$ ipython --no-banner

In [1]: import numpy as np

In [2]: np.set_printoptions(suppress=True, linewidth=200)

In [3]: def rnd(a):
   ...:     return np.round(a, 2) + 0
   ...: 

In [4]: J = np.loadtxt("arr.csv", delimiter=",")

In [5]: print(J)
[[-5.  8. -2.]
 [-7. -2. -2.]
 [ 6.  0.  5.]
 [-4.  9.  5.]
 [-1.  1. -3.]]

In [6]: other = np.c_[J[:, :2] @ np.array([[2, 6], [9, 7]]), np.array([9, -2, -8, 1, -8])]

In [7]: print(other)
[[ 62.  26.   9.]
 [-32. -56.  -2.]
 [ 12.  36.  -8.]
 [ 73.  39.   1.]
 [  7.   1.  -8.]]

In [8]: print(np.linalg.matrix_rank(other))
3

In [9]: print(rnd(np.linalg.norm(other - J @ np.linalg.lstsq(J, other)[0], axis=0)))
[ 0.    0.   12.09]

In [10]: Q = J.astype(float).copy()

In [11]: for j in range(3):
    ...:     Q[:, j] -= Q[:, :j] @ (Q[:, :j].T @ Q[:, j])
    ...:     Q[:, j] /= np.linalg.norm(Q[:, j])
    ...: 

In [12]: print(rnd(Q.T @ Q))
[[1. 0. 0.]
 [0. 1. 0.]
 [0. 0. 1.]]

In [13]: C2 = J.T @ J

In [14]: print(np.allclose(C2, C2.T))
True

In [15]: print((J @ J.T).shape)
(5, 5)

In [16]: print(np.trace(C2), (J ** 2).sum())
344.0 344.0

In [17]: P = J @ np.linalg.solve(J.T @ J, J.T)

In [18]: print(rnd(P @ J[:, 0]))
[-5. -7.  6. -4. -1.]

In [19]: print(np.linalg.matrix_rank(np.eye(5) - P))
2

In [20]: other = J / np.linalg.norm(J, axis=1, keepdims=True)

In [21]: C2 = other @ other.T

In [22]: print(rnd(C2[2]))
[-0.53 -0.88  1.    0.01 -0.81]

In [23]: print((C2 - 2 * np.eye(5)).round(6).argmax(axis=1))
[3 4 3 0 0]

In [24]: W0 = np.abs(np.array([[6, -7, 1, -3], [9, 5, -2, -1], [6, -3, -2, -7], [-6, 7, 0, -3]])) + np.eye(4)

In [25]: W0 = W0 / W0.sum(axis=1, keepdims=True)

In [26]: print(rnd(W0))
[[0.39 0.39 0.06 0.17]
 [0.5  0.33 0.11 0.06]
 [0.32 0.16 0.16 0.37]
 [0.35 0.41 0.   0.24]]

In [27]: Q = W0.astype(float).copy()

In [28]: for j in range(4):
    ...:     Q[:, j] -= Q[:, :j] @ (Q[:, :j].T @ Q[:, j])
    ...:     Q[:, j] /= np.linalg.norm(Q[:, j])
    ...: 

In [29]: print(rnd(Q))
[[ 0.49  0.37  0.32 -0.72]
 [ 0.63 -0.4  -0.66 -0.07]
 [ 0.4  -0.53  0.68  0.3 ]
 [ 0.45  0.64 -0.03  0.62]]

In [30]: print(rnd(Q.T @ W0))
[[ 0.79  0.65  0.16  0.37]
 [ 0.    0.19 -0.11 -0.01]
 [ 0.    0.    0.05  0.26]
 [ 0.    0.    0.    0.13]]

In [31]: x = np.array([-1, 2, 3, 1])

In [32]: rhs = W0 @ x

In [33]: b, lr = np.zeros(4), 1 / np.linalg.norm(W0, 2) ** 2

In [34]: for i in range(4):
    ...:     b -= lr * W0.T @ (W0 @ b - rhs)
    ...:     if i % 1 == 0: print(i, round(np.linalg.norm(W0 @ b - rhs), 2))
    ...: 
0 0.29
1 0.27
2 0.26
3 0.24

In [35]: print(rnd(b))
[0.83 0.66 0.23 0.68]

In [36]: def softmax(z):
    ...:     e = np.exp(z - z.max(axis=-1, keepdims=True))
    ...:     return e / e.sum(axis=-1, keepdims=True)
    ...: 

In [37]: print(rnd(softmax(10 * J[4])))
[0. 1. 0.]

In [38]: scores = J @ J.T / np.sqrt(3)

In [39]: print(rnd(softmax(scores)))
[[1.   0.   0.   0.   0.  ]
 [0.   1.   0.   0.   0.  ]
 [0.   0.   1.   0.   0.  ]
 [0.   0.   0.   1.   0.  ]
 [0.98 0.01 0.   0.   0.01]]

In [40]: print(softmax(scores).round(6).argmax(axis=1))
[0 1 2 3 0]

In [41]: print(W0.sum(axis=1))
[1. 1. 1. 1.]

In [42]: pr = np.eye(4)[3]

In [43]: for _ in range(4):
    ...:     pr = pr @ W0
    ...:     print(pr.round(2))
    ...: 
[0.35 0.41 0.   0.24]
[0.43 0.37 0.07 0.14]
[0.42 0.36 0.08 0.15]
[0.42 0.36 0.07 0.15]

In [44]: F = np.loadtxt("m.csv", delimiter=",")

In [45]: print(rnd(F))
[[-0.86  0.38  0.26]
 [-0.29 -0.88  0.38]
 [-0.4  -0.12 -0.65]
 [-0.11 -0.25 -0.61]]

In [46]: r0 = np.array([9, -8])

In [47]: print(rnd(np.convolve(F[2], r0)))
[-3.62  2.11 -4.83  5.17]

In [48]: print(rnd(np.polyval(r0, F[2])))
[-11.62  -9.11 -13.81]

In [49]: print(rnd(np.correlate(F[2], F[3], "full")))
[0.25 0.18 0.47 0.18 0.07]

In [50]: other = np.c_[F[:, :2] @ np.array([[-1, -3], [0, -2]]), np.array([0, 1, 2, 2])]

In [51]: print(rnd(other))
[[0.86 1.82 0.  ]
 [0.29 2.62 1.  ]
 [0.4  1.45 2.  ]
 [0.11 0.85 2.  ]]

In [52]: print(np.linalg.matrix_rank(other))
3

In [53]: print(rnd(np.linalg.norm(np.linalg.qr(F)[0].T @ other, axis=0) ** 2 / ((other ** 2).sum(axis=0) + 1e-12)))
[1. 1. 1.]

In [54]: x = np.array([-3, -8, 6])

In [55]: print(np.linalg.norm(other @ x) <= np.linalg.norm(other, 2) * np.linalg.norm(x) + 1e-9)
True

In [56]: print(rnd(np.einsum("ij,j->i", other, x)))
[-17.12 -15.83  -0.83   4.88]

In [57]: print(rnd(other @ np.ones(3)))
[2.68 3.91 3.85 2.96]

In [58]: print(np.sign((other @ x).round(6)))
[-1. -1. -1.  1.]

In [59]: print(other @ np.eye(3)[2])
[0. 1. 2. 2.]

In [60]: print(rnd(other * x))
[[ -2.59 -14.53   0.  ]
 [ -0.86 -20.97   6.  ]
 [ -1.21 -11.62  12.  ]
 [ -0.34  -6.78  12.  ]]

In [61]: x = np.array([-5, -4, 8])

In [62]: rhs = F @ x

In [63]: print(rnd(np.linalg.pinv(F) @ F))
[[1. 0. 0.]
 [0. 1. 0.]
 [0. 0. 1.]]

In [64]: print(rnd(np.linalg.lstsq(F, rhs)[0]))
[-5. -4.  8.]

In [65]: rng = np.random.default_rng(19110)

In [66]: rhs = rhs + 0.3 * rng.normal(size=4)

In [67]: print(rnd(rhs))
[ 4.34  7.99 -2.91 -3.22]

In [68]: b, *_ = np.linalg.lstsq(F, rhs)

In [69]: print([round(float(np.linalg.norm(np.linalg.solve(F.T @ F + lam * np.eye(3), F.T @ rhs))), 2) for lam in (0, 1, 10, 100)])
[10.08, 5.04, 0.92, 0.1]

In [70]: print(b.round())
[-4. -4.  8.]
